>>> import numpy as np
>>> import numpy.linalg as la
>>> np.set_printoptions(precision=3, suppress=True, linewidth=120, floatmode="fixed")
>>> rng = np.random.default_rng(377)
>>> K = np.eye(4, dtype=int)[rng.permutation(4)] * np.array([-2, 1, 5, 1])
>>> K
array([[ 0,  0,  0,  1],
       [ 0,  0,  5,  0],
       [-2,  0,  0,  0],
       [ 0,  1,  0,  0]])
>>> M2 = np.array([[-1, 0, 1], [-3, -1, 0], [3, -2, 0], [-2, 0, -1]])
>>> M2.T @ K.T
array([[ -2,  15,   2,  -3],
       [  0, -10,   0,  -1],
       [ -1,   0,  -2,   0]])
>>> np.einsum("ik,kj->ij", K, M2)
array([[ -2,   0,  -1],
       [ 15, -10,   0],
       [  2,   0,  -2],
       [ -3,  -1,   0]])
>>> np.vstack([K, M2.T]).shape
(7, 4)
>>> K @ M2
array([[ -2,   0,  -1],
       [ 15, -10,   0],
       [  2,   0,  -2],
       [ -3,  -1,   0]])
>>> np.einsum("ik,kj->ji", K, M2)
array([[ -2,  15,   2,  -3],
       [  0, -10,   0,  -1],
       [ -1,   0,  -2,   0]])
>>> np.allclose(K, K.T)
False
>>> round(float(np.abs(la.eigvals(K)).max()), 3)
1.778
>>> (K + K.T) / 2
array([[ 0.000,  0.000, -1.000,  0.500],
       [ 0.000,  0.000,  2.500,  0.500],
       [-1.000,  2.500,  0.000,  0.000],
       [ 0.500,  0.500,  0.000,  0.000]])
>>> x0 = np.array([-1, 3, -2, 3])
>>> (K * x0).sum(axis=1)
array([  3, -10,   2,   3])
>>> (K @ x0).argmax()
np.int64(0)
>>> K @ np.eye(4)[2]
array([0.000, 5.000, 0.000, 0.000])
>>> K @ (2 * x0)
array([  6, -20,   4,   6])
>>> np.sign((K @ x0).round(6))
array([ 1, -1,  1,  1])
>>> K * x0
array([[  0,   0,   0,   3],
       [  0,   0, -10,   0],
       [  2,   0,   0,   0],
       [  0,   3,   0,   0]])
>>> q, evecs = la.qr(K[:, :1])[0], la.qr(K[:, 1:])[0]
>>> sv = la.svd(q.T @ evecs, compute_uv=False)
>>> sv
array([0.000])
>>> (sv > 0.9).sum()
np.int64(0)
>>> M = (rng.random((4, 4)) < 0.3) + np.eye(4)
>>> M /= M.sum(axis=1, keepdims=True)
>>> M
array([[0.500, 0.250, 0.250, 0.000],
       [0.500, 0.500, 0.000, 0.000],
       [0.000, 0.333, 0.667, 0.000],
       [0.000, 0.500, 0.000, 0.500]])
>>> # row-stochastic, so 1 is an eigenvalue
>>> M2 = np.array([[3, 3], [1, 1], [0, 3], [0, 2]])
>>> la.matrix_rank(M @ M2)
np.int64(2)
>>> q, evecs = la.qr(M[:, :2])[0], la.qr(M[:, 2:])[0]
>>> sv = la.svd(q.T @ evecs, compute_uv=False)
>>> round(float(la.norm(q @ q.T - evecs @ evecs.T, 2)), 3)
0.976
>>> sv
array([0.914, 0.217])
>>> np.degrees(np.arccos(sv.clip(0, 1)))
array([23.956, 77.475])
>>> M2 = np.array([[-1, 0, 0], [-2, -1, -3]])
>>> W2 = np.kron(M2, M)
>>> W2
array([[-0.500, -0.250, -0.250, -0.000,  0.000,  0.000,  0.000,  0.000,  0.000,  0.000,  0.000,  0.000],
       [-0.500, -0.500, -0.000, -0.000,  0.000,  0.000,  0.000,  0.000,  0.000,  0.000,  0.000,  0.000],
       [-0.000, -0.333, -0.667, -0.000,  0.000,  0.000,  0.000,  0.000,  0.000,  0.000,  0.000,  0.000],
       [-0.000, -0.500, -0.000, -0.500,  0.000,  0.000,  0.000,  0.000,  0.000,  0.000,  0.000,  0.000],
       [-1.000, -0.500, -0.500, -0.000, -0.500, -0.250, -0.250, -0.000, -1.500, -0.750, -0.750, -0.000],
       [-1.000, -1.000, -0.000, -0.000, -0.500, -0.500, -0.000, -0.000, -1.500, -1.500, -0.000, -0.000],
       [-0.000, -0.667, -1.333, -0.000, -0.000, -0.333, -0.667, -0.000, -0.000, -1.000, -2.000, -0.000],
       [-0.000, -1.000, -0.000, -1.000, -0.000, -0.500, -0.000, -0.500, -0.000, -1.500, -0.000, -1.500]])
>>> labels = rng.permutation(4)
>>> labels
array([1, 3, 2, 0])
>>> M2 = M[labels][:, labels]
>>> round(float(la.det(M2)), 3), round(float(la.det(M[labels])), 3)
(0.062, 0.062)
>>> M2
array([[0.500, 0.000, 0.000, 0.500],
       [0.500, 0.500, 0.000, 0.000],
       [0.333, 0.000, 0.667, 0.000],
       [0.250, 0.000, 0.250, 0.500]])
>>> np.sort(np.abs(la.eigvals(M2)))
array([0.354, 0.354, 0.500, 1.000])
>>> t3 = np.stack([M, -2 * M, M[::-1]])
>>> (t3 @ M.T).shape
(3, 4, 4)
>>> la.det(t3)
array([0.062, 1.000, 0.062])
>>> np.einsum("bij,cij->bc", t3, t3)
array([[ 1.931, -3.861,  0.583],
       [-3.861,  7.722, -1.167],
       [ 0.583, -1.167,  1.931]])
>>> t3.shape
(3, 4, 4)
>>> t3.sum(axis=0)
array([[-0.500,  0.250, -0.250,  0.500],
       [-0.500, -0.167,  0.667,  0.000],
       [ 0.500,  0.167, -0.667,  0.000],
       [ 0.500, -0.250,  0.250, -0.500]])
>>> W0 = np.load("m.npy")
>>> W0
array([[-3,  0,  0],
       [ 0, -2,  0],
       [ 0,  0, -2]])
>>> # symmetric
>>> t3 = np.stack([W0, 4 * W0, W0[::-1]])
>>> la.det(t3)
array([ -12.000, -768.000,   12.000])
>>> np.einsum("bij,cij->bc", t3, t3)
array([[ 17,  68,   4],
       [ 68, 272,  16],
       [  4,  16,  17]])
>>> t3.sum(axis=0)
array([[-15,   0,  -2],
       [  0, -12,   0],
       [ -3,   0, -10]])
>>> np.allclose(W0, W0.T)
True
>>> (W0 + W0.T) / 2
array([[-3.000,  0.000,  0.000],
       [ 0.000, -2.000,  0.000],
       [ 0.000,  0.000, -2.000]])
>>> la.matrix_power(W0, 2)
array([[9, 0, 0],
       [0, 4, 0],
       [0, 0, 4]])
>>> np.trace(W0)
np.int64(-7)
>>> (W0 - W0.T) / 2
array([[0.000, 0.000, 0.000],
       [0.000, 0.000, 0.000],
       [0.000, 0.000, 0.000]])
>>> np.round(la.det(W0), 3)
np.float64(-12.0)
>>> np.allclose(W0 @ W0.T, W0.T @ W0)
True
>>> W0 @ W0
array([[9, 0, 0],
       [0, 4, 0],
       [0, 0, 4]])
>>> w, evecs = la.eig(W0)
>>> np.prod(w)
np.float64(-12.0)
>>> W0 @ evecs[:, 0] - w[0] * evecs[:, 0]
array([0.000, 0.000, 0.000])
>>> q = W0.astype(float).copy()
>>> for j in range(3):
...     q[:, j] -= q[:, :j] @ (q[:, :j].T @ q[:, j])
...     q[:, j] /= la.norm(q[:, j])
... 
>>> q.T @ q
array([[1.000, 0.000, 0.000],
       [0.000, 1.000, 0.000],
       [0.000, 0.000, 1.000]])
>>> q.T @ W0
array([[3.000, 0.000, 0.000],
       [0.000, 2.000, 0.000],
       [0.000, 0.000, 2.000]])
>>> w, evecs = la.eigh(W0)
>>> x0 = np.array([0, 0, 0])
>>> la.eigvalsh(W0[1:, 1:])
array([-2.000, -2.000])
>>> np.abs(W0).sum(axis=1).max(), np.abs(w).max()
(np.int64(3), np.float64(3.0))
>>> evecs * np.abs(w) @ evecs.T
array([[3.000, 0.000, 0.000],
       [0.000, 2.000, 0.000],
       [0.000, 0.000, 2.000]])
>>> feats = np.load("layer13.npy")
>>> feats
array([[4, 0, 0, 0, 0, 0],
       [5, 3, 0, 0, 0, 0],
       [3, 4, 2, 0, 0, 0],
       [2, 1, 4, 2, 0, 0],
       [4, 0, 4, 3, 4, 0],
       [5, 2, 5, 0, 3, 3]])
>>> r0, v = feats[2], feats[4]
>>> r0 @ r0
np.int64(29)
>>> pr = (r0 @ v) / (r0 @ r0) * r0
>>> la.matrix_rank(np.outer(r0, v))
np.int64(1)
>>> x0 = np.array([-1, 7, -2, -6, 1, 2])
>>> feats @ (2 * x0)
array([ -8,  32,  42, -30, -52,  16])
>>> la.norm(feats @ x0) <= la.norm(feats, 2) * la.norm(x0) + 1e-9
np.True_
>>> np.einsum("ij,j->i", feats, x0)
array([ -4,  16,  21, -15, -26,   8])
>>> feats @ np.ones(6)
array([ 4.000,  8.000,  9.000,  9.000, 15.000, 18.000])
>>> feats @ np.eye(6)[0]
array([4.000, 5.000, 3.000, 2.000, 4.000, 5.000])
>>> (feats * x0).sum(axis=1)
array([ -4,  16,  21, -15, -26,   8])
>>> Uu, sv, Vh = la.svd(feats, full_matrices=False)
>>> np.round(Uu.T @ Uu, 3) + 0
array([[1.000, 0.000, 0.000, 0.000, 0.000, 0.000],
       [0.000, 1.000, 0.000, 0.000, 0.000, 0.000],
       [0.000, 0.000, 1.000, 0.000, 0.000, 0.000],
       [0.000, 0.000, 0.000, 1.000, 0.000, 0.000],
       [0.000, 0.000, 0.000, 0.000, 1.000, 0.000],
       [0.000, 0.000, 0.000, 0.000, 0.000, 1.000]])
>>> np.round(Uu.T @ feats @ Vh.T, 3) + 0
array([[13.142,  0.000,  0.000,  0.000,  0.000,  0.000],
       [ 0.000,  5.785,  0.000,  0.000,  0.000,  0.000],
       [ 0.000,  0.000,  3.623,  0.000,  0.000,  0.000],
       [ 0.000,  0.000,  0.000,  3.164,  0.000,  0.000],
       [ 0.000,  0.000,  0.000,  0.000,  1.884,  0.000],
       [ 0.000,  0.000,  0.000,  0.000,  0.000,  0.351]])
